$ python3 -q
>>> import numpy as np
>>> np.set_printoptions(suppress=True, linewidth=200)
>>> def rd(a):
...     return np.round(a, 1) + 0
... 
>>> E = np.load("layer10.npy")
>>> E
array([[ 10,   0, -18, -10, -18,  -4, -14,  14],
       [ 10,   0, -18, -10, -18,  -4, -14,  14],
       [ 15,   0, -27, -15, -27,  -6, -21,  21],
       [ 10,   0, -18, -10, -18,  -4, -14,  14],
       [  5,   0,  -9,  -5,  -9,  -2,  -7,   7],
       [ 15,   0, -27, -15, -27,  -6, -21,  21]])
>>> # columns 2 and 4 are equal
>>> U, sig, VT = np.linalg.svd(E)
>>> evecs = VT[:(sig > 1e-8).sum()]
>>> rng = np.random.default_rng(1499)
>>> x0 = E[0] + 2 * E[5] + rng.integers(2) * np.eye(8)[3]
>>> x0
array([ 40.,   0., -72., -40., -72., -16., -56.,  56.])
>>> rd(evecs.T @ evecs)
array([[ 0.1,  0. , -0.1, -0.1, -0.1,  0. , -0.1,  0.1],
       [ 0. ,  0. ,  0. ,  0. ,  0. ,  0. ,  0. ,  0. ],
       [-0.1,  0. ,  0.3,  0.1,  0.3,  0.1,  0.2, -0.2],
       [-0.1,  0. ,  0.1,  0.1,  0.1,  0. ,  0.1, -0.1],
       [-0.1,  0. ,  0.3,  0.1,  0.3,  0.1,  0.2, -0.2],
       [ 0. ,  0. ,  0.1,  0. ,  0.1,  0. ,  0. ,  0. ],
       [-0.1,  0. ,  0.2,  0.1,  0.2,  0. ,  0.2, -0.2],
       [ 0.1,  0. , -0.2, -0.1, -0.2,  0. , -0.2,  0.2]])
>>> rd(np.diag(evecs.T @ evecs))
array([0.1, 0. , 0.3, 0.1, 0.3, 0. , 0.2, 0.2])
>>> rd(np.linalg.norm(x0 - evecs.T @ evecs @ x0))
np.float64(0.0)
>>> np.allclose(evecs.T @ evecs @ x0, x0)
True
>>> U, sig, VT = np.linalg.svd(E, full_matrices=False)
>>> rd(np.abs(VT[0]))
array([0.3, 0. , 0.5, 0.3, 0.5, 0.1, 0.4, 0.4])
>>> rd(np.sqrt((sig ** 2).sum())), rd(np.linalg.norm(E))
(np.float64(98.7), np.float64(98.7))
>>> rd(sig / sig[0])
array([1., 0., 0., 0., 0., 0.])
>>> rd(VT @ VT.T)
array([[1., 0., 0., 0., 0., 0.],
       [0., 1., 0., 0., 0., 0.],
       [0., 0., 1., 0., 0., 0.],
       [0., 0., 0., 1., 0., 0.],
       [0., 0., 0., 0., 1., 0.],
       [0., 0., 0., 0., 0., 1.]])
>>> U.shape, sig.shape, VT.shape
((6, 6), (6,), (6, 8))
>>> np.abs(U[:, 0]).round(6).argmax()
np.int64(2)
>>> W0 = np.load("mat.npy")
>>> W0
array([[  0.6,   2.3,   0.7,  -3.3,   1.3,   0.2,   0.7,   1.9,  -3.3],
       [  2.6,  -1.4,   2.7,   7.7,  -1.5,   3.6,  -5.9,  -1.4,  -6. ],
       [ -1.3,   6.4,  -2.8,   1.4,   0.9,   2.7,   5.9,   1. ,  -6.9],
       [ -0.2,  -3.4,  -4.1,   0. ,   3.1,   6.2,   7. ,   1.4,  -1.2],
       [ -0.7,  -0.5,   6.6,   6. ,  -4.6,   5.1,   1.3,   1.7,   1.7],
       [ -0.8,   0.5,  -1. ,  -4.6,  -2.7,   0.6,   2.5,  -3. ,   0.8],
       [ -0.5,   7.3,   0. ,  -2.7,   0.7,  -4. ,  -2.8,  -0.2,   1.7],
       [ -6.4,   4.8,   0.1,  -1.5,  -3.6,   1. ,   4.3,   2.5,   0.3],
       [  0.3,  -4. ,   1.1,   0.6,   1.3,   6.5,  -3.6,  -1.2,  -0.5],
       [  3.2,  -6.4,   3.7,  -2.3,  -0.7,  -4.4,  -0.4,  -0.2,  -0.7],
       [ -3.6,  -4.6,   5.4,   6.4,  -5.7,   3.8,  -0.6,  -0.2,   1.6],
       [ -7.2,   2.2,   0.3,  -2.4,  -1.6,   1.2,  -1.3,   0.1,   6.1],
       [  1.5,  -8.4,   2.7,   5.2,  -0.9,  -0.2,   1.6,   2.8,  -1.7],
       [ -4.3,  -1.4,   4.2,  -3.1,  -1. ,   6.3,  -1. ,   0.4,  -3.3],
       [  3.6,  -0.7,  -1.6,  -4. ,  -4.9,   6.7,   5. ,   0.7,  -0.4],
       [  1.2,  -0.8,   0.9,   3.8,   2.5,   7.1,   2.1,   4.6,  -2.1],
       [-10.5,  -4.1,  -0.7,  -7.2,   0.6,  -1.8,  -0.8,   1. ,  -0.6],
       [  7.4,  -2.4,  -1.5,  -5.9,   1.2,  -7.2,  -0.3,  -3.2,  -1.5],
       [  1.8,  -9.1,   2.5,  -2.9,   0.4,   2.8,  -5.1,   1.6,   0.2],
       [  0.9,  -4.7,  -3.1, -10.8,  -2. ,  -1.6,  -2.2,   1.5,  -4. ],
       [ -4.4,  -4.7,  -2.6,  -7.1,   0.3,   5.5,  -0.8,  -2.8,  -2.3],
       [ -2.4,  -4.3,  -4.6,   4.7,  -0.5,  -4.9,  -6.3,  -2.5,  -3.6],
       [  2. ,   1.9,  -1.8,  -6.9,   5.1,  -2.4,   9.3,   3.8,   0.4],
       [ -2.9,  -3.8,   1.9,   2.8,  -1.1,   0.5,  -4.6,   0.6,  -1.9],
       [  2.4,  -5.6,  -8. ,  -1.8,   3.9,   1.3,   2.9,   4.8,  -2.4],
       [  1.3,  -6.7,   0.3,  -8.4,   3.3,   4.4,   2.1,   1.2,  -1.5],
       [  0.6,  -2.2,  -3.1,   0.6,   3.6,   5.9,   0. ,  -3.7,  -3.3],
       [ -7.6,   4.2,  -3.2,   3.9,  -1.4,   9.3,   4.6,  -0.2,  -0.1],
       [ -0.9,  -7.9,   6.3,   2.2,  -2.5,   4.2,  -4. ,  -0.2,  -0.3],
       [ -1.5,   2.7,   5.9,   1.1,   0.9,  -4. ,   0.1,  -0.2,   2.5],
       [ -2.9,  -0.2,   2. ,   0.2,   0.6,   0.3,  -1.3,  -0.6,  -0.8],
       [  0.7,  -1.4,   2.3,   0.3,   3. ,  -2. ,   0.6,   0.4,   1.6],
       [ -1.4,  -1.2,  -2.5,   4.9,   3.3,  -0.3,  -6.9,  -1. ,   0.2],
       [  3.7,  -5.5,  -1.8,  -6. ,  -0.8,  -6. ,   0.5,  -4.3,  -4.3],
       [ -0.5,  -3.4,  -3.3,  -4.1,  -1.9,   1.8,   2.3,  -2.9,   4.2],
       [  2.2,  -0.4,  -3.5,   4.1,  -2.9,   3. ,   3.2,  -1.9,   0.7],
       [ -3.2,   0.3,  -4.7,   4.5,   4.7,  -3.1,  -0.4,   3.7,  -0.4],
       [  1.1,  -1.4,  -1.9,   2. ,   1.6,  -9.6,   7.3,  -0.9,   0.7],
       [  5.8,  -5.3,   1.3,   4. ,  -2.5,   7.1,   1. ,   0.1,  -0.3],
       [  0.7,   0.7,   0.4,  -4.4,   0. ,   2.1,  -0.3,   0.1,   1.1]])
>>> cen = (W0 - W0.mean(axis=0)) / W0.std(axis=0)
>>> np.argwhere(np.abs(cen) > 2)
array([[ 1,  8],
       [ 2,  1],
       [ 2,  8],
       [ 4,  2],
       [ 6,  1],
       [10,  4],
       [11,  8],
       [15,  7],
       [16,  0],
       [17,  0],
       [19,  3],
       [22,  6],
       [24,  2],
       [24,  7],
       [27,  0],
       [33,  7],
       [37,  5]])
>>> c = np.linalg.lstsq(np.delete(cen, 5, axis=1), cen[:, 5])[0]
>>> np.abs(c).argmax()
np.int64(4)
>>> rd(c)
array([-0.2, -0.1,  0. ,  0.2, -0.3,  0.2,  0.1, -0.2])
>>> rd(1 - np.var(cen[:, 5] - np.delete(cen, 5, axis=1) @ c))
np.float64(0.2)
>>> cen = W0 - W0.mean(axis=0)
>>> U, sig, VT = np.linalg.svd(cen, full_matrices=False)
>>> rd(cen.mean(axis=0))
array([0., 0., 0., 0., 0., 0., 0., 0., 0.])
>>> rd(VT[0] * np.sign(VT[0, np.abs(VT[0]).argmax()]))
array([-0.2,  0. ,  0.3,  0.7, -0.2,  0.5, -0.2,  0. ,  0. ])
>>> rd((sig ** 2).sum() ** 2 / (sig ** 4).sum())
np.float64(6.3)
>>> rd(np.abs(VT[-1]))
array([0.2, 0.1, 0.3, 0. , 0.5, 0. , 0.3, 0.7, 0.1])
>>> np.searchsorted(np.cumsum(sig ** 2) / (sig ** 2).sum(), 0.9) + 1
np.int64(7)
>>> np.abs(U[:, 0]).argmax()
np.int64(22)
>>> (np.sign(U[:, 0]) == np.sign(U[0, 0])).astype(int)
array([1, 0, 1, 1, 0, 1, 1, 1, 0, 1, 0, 0, 0, 0, 1, 0, 1, 1, 0, 1, 1, 0, 1, 0, 1, 1, 0, 0, 0, 0, 0, 1, 0, 1, 1, 0, 1, 1, 0, 1])
>>> rd(sig)
array([32.9, 29. , 26.2, 23.9, 20.3, 16.6, 15.3, 13.1,  9.9])
>>> rd(W0[35] @ W0[8])
np.float64(7.0)
>>> rd(np.linalg.norm(W0) ** 2 / np.linalg.norm(W0, 2) ** 2)
np.float64(4.2)
>>> rd(np.linalg.norm(W0, 1)), rd(np.linalg.norm(W0, np.inf))
(np.float64(155.8), np.float64(34.5))
>>> rd(np.linalg.norm(W0, axis=0))
array([22.6, 26.9, 20.8, 29.1, 16.5, 28.7, 23.5, 13.7, 16.4])
>>> cent = W0[[20, 7]].astype(float)
>>> for _ in range(4):
...     z = np.linalg.norm(W0[:, None] - cent, axis=-1).argmin(axis=1)
...     cent = np.array([W0[z == j].mean(axis=0) for j in range(2)])
... 
>>> z
array([1, 0, 1, 0, 1, 1, 1, 1, 0, 0, 1, 1, 0, 0, 0, 1, 0, 0, 0, 0, 0, 0, 1, 0, 0, 0, 0, 1, 0, 1, 1, 1, 0, 0, 0, 1, 1, 1, 0, 0])
>>> rd(cent)
array([[ 0.4, -4.2, -0.4, -1.5,  0. ,  1.7, -0.9, -0.3, -1.5],
       [-1.6,  1.4,  0.3,  0.7, -0.1,  0.5,  2.1,  0.7,  0.3]])
>>> rd(cent[1] - cent[0])
array([-2. ,  5.5,  0.7,  2.3, -0.1, -1.1,  2.9,  1. ,  1.7])
>>> np.bincount(z)
array([23, 17])
>>> feats = np.loadtxt("test14.csv", delimiter=",")
>>> rd(feats)
array([[ 0. ,  0.1,  0. , -0.1,  0.1,  0. ,  0.1,  0.1,  0.1],
       [ 0.1,  0.1,  0. , -0.2,  0.1,  0. ,  0.1,  0.1,  0.1],
       [ 0. ,  0. ,  0. ,  0. ,  0. ,  0. ,  0. ,  0. ,  0. ],
       [-0.1, -0.2,  0. ,  0.3, -0.2,  0. , -0.2, -0.2, -0.2],
       [ 0.1,  0.1,  0. , -0.2,  0.1,  0. ,  0.1,  0.1,  0.1],
       [ 0. ,  0. ,  0. ,  0. ,  0. ,  0. ,  0. ,  0. ,  0. ],
       [ 0.1,  0.1,  0. , -0.2,  0.1,  0. ,  0.1,  0.1,  0.1],
       [ 0.1,  0.1,  0. , -0.2,  0.1,  0. ,  0.1,  0.1,  0.1],
       [ 0.1,  0.1,  0. , -0.2,  0.1,  0. ,  0.1,  0.1,  0.1]])
>>> # columns 1 and 4 are equal
>>> w, evecs = np.linalg.eigh(feats)
>>> rd(w)
array([0., 0., 0., 0., 0., 0., 0., 0., 1.])
>>> rd(evecs @ np.diag(w) @ evecs.T)
array([[ 0. ,  0.1,  0. , -0.1,  0.1,  0. ,  0.1,  0.1,  0.1],
       [ 0.1,  0.1,  0. , -0.2,  0.1,  0. ,  0.1,  0.1,  0.1],
       [ 0. ,  0. ,  0. ,  0. ,  0. ,  0. ,  0. ,  0. ,  0. ],
       [-0.1, -0.2,  0. ,  0.3, -0.2,  0. , -0.2, -0.2, -0.2],
       [ 0.1,  0.1,  0. , -0.2,  0.1,  0. ,  0.1,  0.1,  0.1],
       [ 0. ,  0. ,  0. ,  0. ,  0. ,  0. ,  0. ,  0. ,  0. ],
       [ 0.1,  0.1,  0. , -0.2,  0.1,  0. ,  0.1,  0.1,  0.1],
       [ 0.1,  0.1,  0. , -0.2,  0.1,  0. ,  0.1,  0.1,  0.1],
       [ 0.1,  0.1,  0. , -0.2,  0.1,  0. ,  0.1,  0.1,  0.1]])
>>> rd(np.linalg.svd(feats, compute_uv=False))
array([1., 0., 0., 0., 0., 0., 0., 0., 0.])
>>> rd(w.sum()), np.trace(feats)
(np.float64(1.0), np.float64(1.0))
>>> np.unique(w.round(6) + 0, return_counts=True)[1]
array([8, 1])
>>> rd(np.linalg.eigvalsh(feats + -2 * np.eye(9)))
array([-2., -2., -2., -2., -2., -2., -2., -2., -1.])
>>> rd(evecs.T @ evecs)
array([[1., 0., 0., 0., 0., 0., 0., 0., 0.],
       [0., 1., 0., 0., 0., 0., 0., 0., 0.],
       [0., 0., 1., 0., 0., 0., 0., 0., 0.],
       [0., 0., 0., 1., 0., 0., 0., 0., 0.],
       [0., 0., 0., 0., 1., 0., 0., 0., 0.],
       [0., 0., 0., 0., 0., 1., 0., 0., 0.],
       [0., 0., 0., 0., 0., 0., 1., 0., 0.],
       [0., 0., 0., 0., 0., 0., 0., 1., 0.],
       [0., 0., 0., 0., 0., 0., 0., 0., 1.]])
>>> rd(np.linalg.eigvalsh(feats @ feats))
array([0., 0., 0., 0., 0., 0., 0., 0., 1.])
>>> J = np.load("block12.npy")
>>> J
array([[-32.,  29.,  -8., -14.],
       [ -4.,   7.,  -2.,  -2.],
       [ -4.,   5.,   0.,  -2.],
       [ 64., -53.,  14.,  28.]])
>>> rd(np.linalg.norm(J, 2))
np.float64(100.6)
>>> rd(np.linalg.norm(J) ** 2 / np.linalg.norm(J, 2) ** 2)
np.float64(1.0)
>>> rd(np.linalg.norm(J, 1)), rd(np.linalg.norm(J, np.inf))
(np.float64(104.0), np.float64(159.0))
>>> J[1] @ J[2]
np.float64(55.0)
>>> rd(np.linalg.norm(J, axis=0))
array([71.8, 61. , 16.2, 31.4])
>>> rd(np.linalg.norm(J, "nuc"))
np.float64(105.6)
>>> rd(np.sort(np.abs(np.linalg.eigvals(J))))
array([2., 2., 3., 4.])
>>> (J + J.T) / 2
array([[-32. ,  12.5,  -6. ,  25. ],
       [ 12.5,   7. ,   1.5, -27.5],
       [ -6. ,   1.5,   0. ,   6. ],
       [ 25. , -27.5,   6. ,  28. ]])
>>> J @ J
array([[  44.,  -23.,    2.,   14.],
       [ -20.,   29.,  -10.,  -10.],
       [ -20.,   25.,   -6.,  -10.],
       [-100.,   71.,  -14.,  -34.]])
>>> (J - J.T) / 2
array([[  0. ,  16.5,  -2. , -39. ],
       [-16.5,   0. ,  -3.5,  25.5],
       [  2. ,   3.5,   0. ,  -8. ],
       [ 39. , -25.5,   8. ,   0. ]])
>>> np.allclose(J @ J.T, J.T @ J)
False
>>> rd(np.linalg.eigvals(J))
array([-4.,  3.,  2.,  2.])
>>> rd(np.linalg.det(J[::-1]))
np.float64(-48.0)
>>> np.einsum("ij,ji->", J, J)
np.float64(33.0)
>>> blk = np.stack([J, 2 * J, J[::-1]])
>>> np.einsum("bij,cij->bc", blk, blk)
array([[ 10128.,  20256.,  -8068.],
       [ 20256.,  40512., -16136.],
       [ -8068., -16136.,  10128.]])
>>> blk.sum(axis=0)
array([[ -32.,   34.,  -10.,  -14.],
       [ -16.,   26.,   -6.,   -8.],
       [ -16.,   22.,   -2.,   -8.],
       [ 160., -130.,   34.,   70.]])
>>> blk.shape
(3, 4, 4)
>>> rd(np.linalg.norm(blk, axis=(1, 2)))
array([100.6, 201.3, 100.6])
>>> z = rng.permutation(4)
>>> z
array([2, 3, 0, 1])
>>> B = J[z][:, z]
>>> rd(np.sort(np.abs(np.linalg.eigvals(B))))
array([2., 2., 3., 4.])
